>>> import numpy as np
>>> from numpy import linalg as LA
>>> np.set_printoptions(precision=1, suppress=True, linewidth=100)
>>> M = np.maximum(np.array([[-5, 2, -5],
...     [-7, 1, 5],
...     [0, -8, 6],
...     [-7, -2, -7],
...     [-8, -3, 1],
...     [-9, -2, -3],
...     [-2, 4, -7],
...     [3, 0, -9],
...     [3, -9, -2],
...     [6, 8, -8],
...     [3, 9, -2],
...     [2, -3, -7],
...     [3, -3, 4],
...     [-4, 3, -6],
...     [-2, 3, 8],
...     [9, -5, 1],
...     [4, -9, 5],
...     [9, 9, 2],
...     [8, 6, 9],
...     [3, 1, -1],
...     [-2, -1, 1],
...     [-9, 1, -7],
...     [4, -1, -8],
...     [-7, 6, 4]]) @ np.array([[1, 3, 0, 2, 1], [1, 0, 3, 3, 3], [2, 2, 3, 0, 0]]) + np.array([0, 2, -2, -2, 0]), 0)
>>> M
array([[ 0,  0,  0,  0,  1],
       [ 4,  0, 16,  0,  0],
       [ 4, 14,  0,  0,  0],
       [ 0,  0,  0,  0,  0],
       [ 0,  0,  0,  0,  0],
       [ 0,  0,  0,  0,  0],
       [ 0,  0,  0,  6, 10],
       [ 0,  0,  0,  4,  3],
       [ 0,  7,  0,  0,  0],
       [ 0,  4,  0, 34, 30],
       [ 8,  7, 19, 31, 30],
       [ 0,  0,  0,  0,  0],
       [ 8, 19,  1,  0,  0],
       [ 0,  0,  0,  0,  5],
       [17, 12, 31,  3,  7],
       [ 6, 31,  0,  1,  0],
       [ 5, 24,  0,  0,  0],
       [22, 33, 31, 43, 36],
       [32, 44, 43, 32, 26],
       [ 2,  9,  0,  7,  6],
       [ 0,  0,  0,  0,  0],
       [ 0,  0,  0,  0,  0],
       [ 0,  0,  0,  3,  1],
       [ 7,  0, 28,  2, 11]])
>>> Xc = M - M.mean(axis=0)
>>> V = LA.svd(Xc)[2][:3]
>>> out = Xc - Xc @ V.T @ V
>>> print(out.std(axis=0))
[1.1 0.4 0.4 1.  1.1]
